% python3 -q
>>> import numpy as np
>>> import numpy.linalg as la
>>> np.set_printoptions(suppress=True, linewidth=200)
>>> def tidy(a):
...     return np.round(a, 3) + 0
... 
>>> arr = np.loadtxt("sample10.csv", delimiter=",")
>>> arr
array([[ 0.399, -2.131,  0.979, -3.169,  1.628],
       [ 0.06 , -2.102,  0.826, -3.114,  2.228],
       [-0.338, -1.926,  1.453, -3.134,  1.967],
       [ 1.499,  1.035, -1.915, -1.89 , -1.263],
       [ 2.256,  1.171, -2.47 , -1.941, -1.957],
       [ 1.691,  0.807, -2.721, -1.979, -2.495],
       [-0.847, -2.622,  0.845,  2.422, -2.739],
       [-1.084, -2.882,  1.029,  2.063, -2.968],
       [-1.315, -3.151,  0.916,  2.194, -2.668]])
>>> out = np.c_[arr[:, :4] @ np.array([[-3, 4, 4, -1], [2, 1, 3, 4], [5, -4, 3, 2], [-4, 5, -4, -1]]), np.array([3, 1, 1, 1, 2, 3, 2, 3, 3])]
>>> tidy(out)
array([[ 12.112, -20.296,  10.816,  -3.796,   3.   ],
       [ 12.202, -20.736,   8.868,  -3.702,   1.   ],
       [ 16.963, -24.76 ,   9.765,  -1.326,   1.   ],
       [ -4.442,   5.241,  10.916,   0.701,   1.   ],
       [ -9.012,  10.37 ,  12.891,  -0.571,   2.   ],
       [ -9.148,   8.56 ,   8.938,  -1.926,   3.   ],
       [ -8.166,   2.72 , -18.407, -10.373,   2.   ],
       [ -5.619,  -1.019, -18.147, -10.449,   3.   ],
       [ -6.553,  -1.105, -20.741, -11.651,   3.   ]])
>>> la.matrix_rank(np.c_[arr, out])
np.int64(6)
>>> tidy(la.norm(out - arr @ la.lstsq(arr, out)[0], axis=0))
array([0.   , 0.   , 0.   , 0.   , 1.393])
>>> def softmax(z):
...     e = np.exp(z - z.max(axis=-1, keepdims=True))
...     return e / e.sum(axis=-1, keepdims=True)
... 
>>> tidy(softmax(arr[4]))
array([0.726, 0.245, 0.006, 0.011, 0.011])
>>> tidy(softmax(arr[4] + 2))
array([0.726, 0.245, 0.006, 0.011, 0.011])
>>> tidy(softmax(10 * arr[4]))
array([1., 0., 0., 0., 0.])
>>> scores = arr @ arr.T / np.sqrt(5)
>>> tidy(softmax(scores)[4] @ arr)
array([ 1.944,  0.99 , -2.558, -1.956, -2.173])
>>> softmax(scores).round(6).argmax(axis=1)
array([1, 1, 2, 5, 5, 5, 8, 8, 8])
>>> X = np.load("block4.npy")
>>> print(X)
[[-2  1  2  1 -2  2  0]
 [ 0 -1  2  1 -1 -2  2]
 [ 0  0 -1  1  1 -2  0]
 [ 0  0  0  0  2  1 -2]
 [ 0  0  0  0 -1  1  0]
 [ 0  0  0  0  0 -2  2]
 [ 0  0  0  0  0  0 -2]]
>>> # null space of dimension 1
>>> U, sigma, vt = la.svd(X)
>>> V = vt[:(sigma > 1e-8).sum()]
>>> rng = np.random.default_rng(287)
>>> x0 = X[0] + 2 * X[5] + rng.integers(2) * np.eye(7)[0]
>>> x0
array([-1.,  1.,  2.,  1., -2., -2.,  4.])
>>> print(np.allclose(V.T @ V @ x0, x0))
False
>>> tidy(la.norm(x0 - V.T @ V @ x0))
np.float64(0.671)
>>> la.matrix_rank(np.vstack([X, x0]))
np.int64(7)
>>> la.cond(X) > 100
np.True_
>>> la.matrix_rank(X, rtol=0.1)
np.int64(6)
>>> np.argsort(-la.norm(X, axis=0).round(6), kind="stable")[:3]
array([5, 6, 4])
>>> mat = np.load("dump.npy")
>>> print(mat)
[[ 1 -2  1  2  2  0 -1  2 -1  2  0 -1 -2 -1  0 -2]
 [ 1 -2  1  2  2  0 -1  2 -1  2  0 -1 -2 -1  0 -2]
 [ 0  0  0  0  0  0  0  0  0  0  0  0  0  0  0  0]
 [ 3 -6  3  6  6  0 -3  6 -3  6  0 -3 -6 -3  0 -6]
 [ 3 -6  3  6  6  0 -3  6 -3  6  0 -3 -6 -3  0 -6]
 [ 2 -4  2  4  4  0 -2  4 -2  4  0 -2 -4 -2  0 -4]
 [ 1 -2  1  2  2  0 -1  2 -1  2  0 -1 -2 -1  0 -2]]
>>> U, sigma, vt = la.svd(mat)
>>> tidy(sigma)
array([29.155,  0.   ,  0.   ,  0.   ,  0.   ,  0.   ,  0.   ])
>>> out = U[:, :1] @ np.diag(sigma[:1]) @ vt[:1]
>>> tidy(la.norm(mat - out) / la.norm(mat))
np.float64(0.0)
>>> la.matrix_rank(out)
np.int64(1)
>>> tidy(np.abs(mat - out).max())
np.float64(0.0)
>>> print(tidy(la.norm(mat - out, 2)), tidy(sigma[1]))
0.0 0.0
>>> print(tidy(la.svd(mat, compute_uv=False)))
[29.155  0.     0.     0.     0.     0.     0.   ]
>>> print(mat.shape)
(7, 16)
>>> mat - mat[0]
array([[ 0,  0,  0,  0,  0,  0,  0,  0,  0,  0,  0,  0,  0,  0,  0,  0],
       [ 0,  0,  0,  0,  0,  0,  0,  0,  0,  0,  0,  0,  0,  0,  0,  0],
       [-1,  2, -1, -2, -2,  0,  1, -2,  1, -2,  0,  1,  2,  1,  0,  2],
       [ 2, -4,  2,  4,  4,  0, -2,  4, -2,  4,  0, -2, -4, -2,  0, -4],
       [ 2, -4,  2,  4,  4,  0, -2,  4, -2,  4,  0, -2, -4, -2,  0, -4],
       [ 1, -2,  1,  2,  2,  0, -1,  2, -1,  2,  0, -1, -2, -1,  0, -2],
       [ 0,  0,  0,  0,  0,  0,  0,  0,  0,  0,  0,  0,  0,  0,  0,  0]])
>>> print(la.matrix_rank(mat))
1
>>> tidy(mat.mean(axis=0))
array([ 1.571, -3.143,  1.571,  3.143,  3.143,  0.   , -1.571,  3.143, -1.571,  3.143,  0.   , -1.571, -3.143, -1.571,  0.   , -3.143])
>>> np.unravel_index(np.abs(mat).argmax(), mat.shape)
(np.int64(3), np.int64(1))
>>> la.rank(mat)
Traceback (most recent call last):
  File "<python-input-46>", line 1, in <module>
    la.rank(mat)
    ^^^^^^^
AttributeError: module 'numpy.linalg' has no attribute 'rank'
>>> print(np.diff(mat, axis=0))
[[ 0  0  0  0  0  0  0  0  0  0  0  0  0  0  0  0]
 [-1  2 -1 -2 -2  0  1 -2  1 -2  0  1  2  1  0  2]
 [ 3 -6  3  6  6  0 -3  6 -3  6  0 -3 -6 -3  0 -6]
 [ 0  0  0  0  0  0  0  0  0  0  0  0  0  0  0  0]
 [-1  2 -1 -2 -2  0  1 -2  1 -2  0  1  2  1  0  2]
 [-1  2 -1 -2 -2  0  1 -2  1 -2  0  1  2  1  0  2]]
>>> np.count_nonzero(mat)
np.int64(78)
